$ python -q
>>> import numpy as np
>>> np.set_printoptions(precision=2, suppress=True, linewidth=100)
>>> def rd(a):
...     return np.round(a, 2) + 0
... 
>>> F = np.loadtxt("data.csv", delimiter=",")
>>> print(rd(F))
[[ 1.    0.    0.    0.    0.    0.    0.    0.  ]
 [ 0.    1.    0.    0.    0.    0.    0.    0.  ]
 [ 0.    0.   -0.5   0.   -0.87  0.    0.    0.  ]
 [ 0.    0.    0.    1.    0.    0.    0.    0.  ]
 [ 0.    0.    0.87  0.   -0.5   0.    0.    0.  ]
 [ 0.    0.    0.    0.    0.    1.    0.    0.  ]
 [ 0.    0.    0.    0.    0.    0.    1.    0.  ]
 [ 0.    0.    0.    0.    0.    0.    0.    1.  ]]
>>> # columns are unit length and at right angles
>>> Q, vecs = np.linalg.qr(F[:, :4])[0], np.linalg.qr(F[:, 4:])[0]
>>> sigma = np.linalg.svd(Q.T @ vecs, compute_uv=False)
>>> rd(sigma)
array([0., 0., 0., 0.])
>>> rd(np.sort(np.abs(np.linalg.eigvals(F))))
array([1., 1., 1., 1., 1., 1., 1., 1.])
>>> rd(F @ F)
array([[ 1.  ,  0.  ,  0.  ,  0.  ,  0.  ,  0.  ,  0.  ,  0.  ],
       [ 0.  ,  1.  ,  0.  ,  0.  ,  0.  ,  0.  ,  0.  ,  0.  ],
       [ 0.  ,  0.  , -0.5 ,  0.  ,  0.87,  0.  ,  0.  ,  0.  ],
       [ 0.  ,  0.  ,  0.  ,  1.  ,  0.  ,  0.  ,  0.  ,  0.  ],
       [ 0.  ,  0.  , -0.87,  0.  , -0.5 ,  0.  ,  0.  ,  0.  ],
       [ 0.  ,  0.  ,  0.  ,  0.  ,  0.  ,  1.  ,  0.  ,  0.  ],
       [ 0.  ,  0.  ,  0.  ,  0.  ,  0.  ,  0.  ,  1.  ,  0.  ],
       [ 0.  ,  0.  ,  0.  ,  0.  ,  0.  ,  0.  ,  0.  ,  1.  ]])
>>> np.trace(F)
np.float64(5.0)
>>> rd(np.abs(np.linalg.eigvals(F)).max())
np.float64(1.0)
>>> rd(np.linalg.det(F))
np.float64(1.0)
>>> np.allclose(F @ F.T, F.T @ F)
True
>>> rd((F - F.T) / 2)
array([[ 0.  ,  0.  ,  0.  ,  0.  ,  0.  ,  0.  ,  0.  ,  0.  ],
       [ 0.  ,  0.  ,  0.  ,  0.  ,  0.  ,  0.  ,  0.  ,  0.  ],
       [ 0.  ,  0.  ,  0.  ,  0.  , -0.87,  0.  ,  0.  ,  0.  ],
       [ 0.  ,  0.  ,  0.  ,  0.  ,  0.  ,  0.  ,  0.  ,  0.  ],
       [ 0.  ,  0.  ,  0.87,  0.  ,  0.  ,  0.  ,  0.  ,  0.  ],
       [ 0.  ,  0.  ,  0.  ,  0.  ,  0.  ,  0.  ,  0.  ,  0.  ],
       [ 0.  ,  0.  ,  0.  ,  0.  ,  0.  ,  0.  ,  0.  ,  0.  ],
       [ 0.  ,  0.  ,  0.  ,  0.  ,  0.  ,  0.  ,  0.  ,  0.  ]])
>>> assert F == F.T
Traceback (most recent call last):
  File "<python-input-16>", line 1, in <module>
    assert F == F.T
           ^^^^^^^^
ValueError: The truth value of an array with more than one element is ambiguous. Use a.any() or a.all()
>>> np.allclose(F, F.T)
False
>>> vec = np.array([3, 0, 3, 1, 2, 2, 3, 2])
>>> rd(F.T @ (F @ vec))
array([3., 0., 3., 1., 2., 2., 3., 2.])
>>> print(rd(np.abs(np.linalg.eigvals(F))))
[1. 1. 1. 1. 1. 1. 1. 1.]
>>> rd(np.sort(np.abs(np.degrees(np.angle(np.linalg.eigvals(F))))))
array([  0.,   0.,   0.,   0.,   0.,   0., 120., 120.])
>>> 8 - np.linalg.matrix_rank(F - np.eye(8), tol=1e-8)
np.int64(6)
>>> rd(np.linalg.inv(F))
array([[ 1.  ,  0.  ,  0.  ,  0.  ,  0.  ,  0.  ,  0.  ,  0.  ],
       [ 0.  ,  1.  ,  0.  ,  0.  ,  0.  ,  0.  ,  0.  ,  0.  ],
       [ 0.  ,  0.  , -0.5 ,  0.  ,  0.87,  0.  ,  0.  ,  0.  ],
       [ 0.  ,  0.  ,  0.  ,  1.  ,  0.  ,  0.  ,  0.  ,  0.  ],
       [ 0.  ,  0.  , -0.87,  0.  , -0.5 ,  0.  ,  0.  ,  0.  ],
       [ 0.  ,  0.  ,  0.  ,  0.  ,  0.  ,  1.  ,  0.  ,  0.  ],
       [ 0.  ,  0.  ,  0.  ,  0.  ,  0.  ,  0.  ,  1.  ,  0.  ],
       [ 0.  ,  0.  ,  0.  ,  0.  ,  0.  ,  0.  ,  0.  ,  1.  ]])
>>> rd(np.linalg.det(F))
np.float64(1.0)
>>> other = np.linalg.invert(F)
Traceback (most recent call last):
  File "<python-input-25>", line 1, in <module>
    other = np.linalg.invert(F)
            ^^^^^^^^^^^^^^^^
AttributeError: module 'numpy.linalg' has no attribute 'invert'
>>> other = np.linalg.inv(F)
>>> rd(np.linalg.det(F) * other)
array([[ 1.  ,  0.  ,  0.  ,  0.  ,  0.  ,  0.  ,  0.  ,  0.  ],
       [ 0.  ,  1.  ,  0.  ,  0.  ,  0.  ,  0.  ,  0.  ,  0.  ],
       [ 0.  ,  0.  , -0.5 ,  0.  ,  0.87,  0.  ,  0.  ,  0.  ],
       [ 0.  ,  0.  ,  0.  ,  1.  ,  0.  ,  0.  ,  0.  ,  0.  ],
       [ 0.  ,  0.  , -0.87,  0.  , -0.5 ,  0.  ,  0.  ,  0.  ],
       [ 0.  ,  0.  ,  0.  ,  0.  ,  0.  ,  1.  ,  0.  ,  0.  ],
       [ 0.  ,  0.  ,  0.  ,  0.  ,  0.  ,  0.  ,  1.  ,  0.  ],
       [ 0.  ,  0.  ,  0.  ,  0.  ,  0.  ,  0.  ,  0.  ,  1.  ]])
>>> np.allclose(other, F.T)
True
>>> rd(np.linalg.det(F) * np.linalg.det(other))
np.float64(1.0)
>>> rd(np.linalg.inv(other))
array([[ 1.  ,  0.  ,  0.  ,  0.  ,  0.  ,  0.  ,  0.  ,  0.  ],
       [ 0.  ,  1.  ,  0.  ,  0.  ,  0.  ,  0.  ,  0.  ,  0.  ],
       [ 0.  ,  0.  , -0.5 ,  0.  , -0.87,  0.  ,  0.  ,  0.  ],
       [ 0.  ,  0.  ,  0.  ,  1.  ,  0.  ,  0.  ,  0.  ,  0.  ],
       [ 0.  ,  0.  ,  0.87,  0.  , -0.5 ,  0.  ,  0.  ,  0.  ],
       [ 0.  ,  0.  ,  0.  ,  0.  ,  0.  ,  1.  ,  0.  ,  0.  ],
       [ 0.  ,  0.  ,  0.  ,  0.  ,  0.  ,  0.  ,  1.  ,  0.  ],
       [ 0.  ,  0.  ,  0.  ,  0.  ,  0.  ,  0.  ,  0.  ,  1.  ]])
>>> rd(np.linalg.cond(F))
np.float64(1.0)
>>> vec = np.array([2, 9, 0, 5, -5, 9, 6, 8])
>>> target = F @ vec
>>> rd(target)
array([2.  , 9.  , 4.33, 5.  , 2.5 , 9.  , 6.  , 8.  ])
>>> rd(np.linalg.solve(F, target))
array([ 2.,  9.,  0.,  5., -5.,  9.,  6.,  8.])
>>> mat = np.load("case2.npy")
>>> rd(mat)
array([[-0.05,  0.06,  0.05,  0.11, -0.16, -0.02, -0.78,  0.47, -0.26, -0.23],
       [-0.59,  0.  , -0.61,  0.06, -0.09,  0.  ,  0.3 ,  0.41, -0.08,  0.01],
       [-0.27,  0.56, -0.07, -0.14, -0.41, -0.3 , -0.08, -0.5 , -0.03, -0.26],
       [-0.38, -0.17,  0.27, -0.39, -0.24,  0.15, -0.17,  0.12,  0.69,  0.1 ],
       [-0.27, -0.02,  0.63,  0.07, -0.08, -0.51,  0.29,  0.26, -0.27,  0.17],
       [ 0.27, -0.13, -0.29, -0.74,  0.05, -0.46, -0.09,  0.11, -0.14,  0.18],
       [-0.21, -0.51,  0.14, -0.31, -0.16,  0.34,  0.08, -0.25, -0.48, -0.37],
       [-0.48,  0.08,  0.03, -0.07,  0.61,  0.05, -0.33, -0.31, -0.18,  0.38],
       [ 0.11,  0.18,  0.  , -0.05, -0.5 ,  0.39, -0.01,  0.  , -0.29,  0.68],
       [-0.05, -0.58, -0.21,  0.4 , -0.29, -0.39, -0.23, -0.33,  0.1 ,  0.23]])
>>> vec = np.array([-3, -3, -2, 0, -1, -2, -1, -1, -1, 0])
>>> rd(np.sort(np.abs(np.degrees(np.angle(np.linalg.eigvals(mat))))))
array([  0.  ,  61.29,  61.29,  76.91,  76.91, 121.53, 121.53, 148.54, 148.54, 180.  ])
>>> rd(mat.T @ (mat @ vec))
array([-3., -3., -2.,  0., -1., -2., -1., -1., -1.,  0.])
>>> rd(np.linalg.det(mat))
np.float64(-1.0)
>>> rd(np.abs(np.linalg.eigvals(mat)))
array([1., 1., 1., 1., 1., 1., 1., 1., 1., 1.])
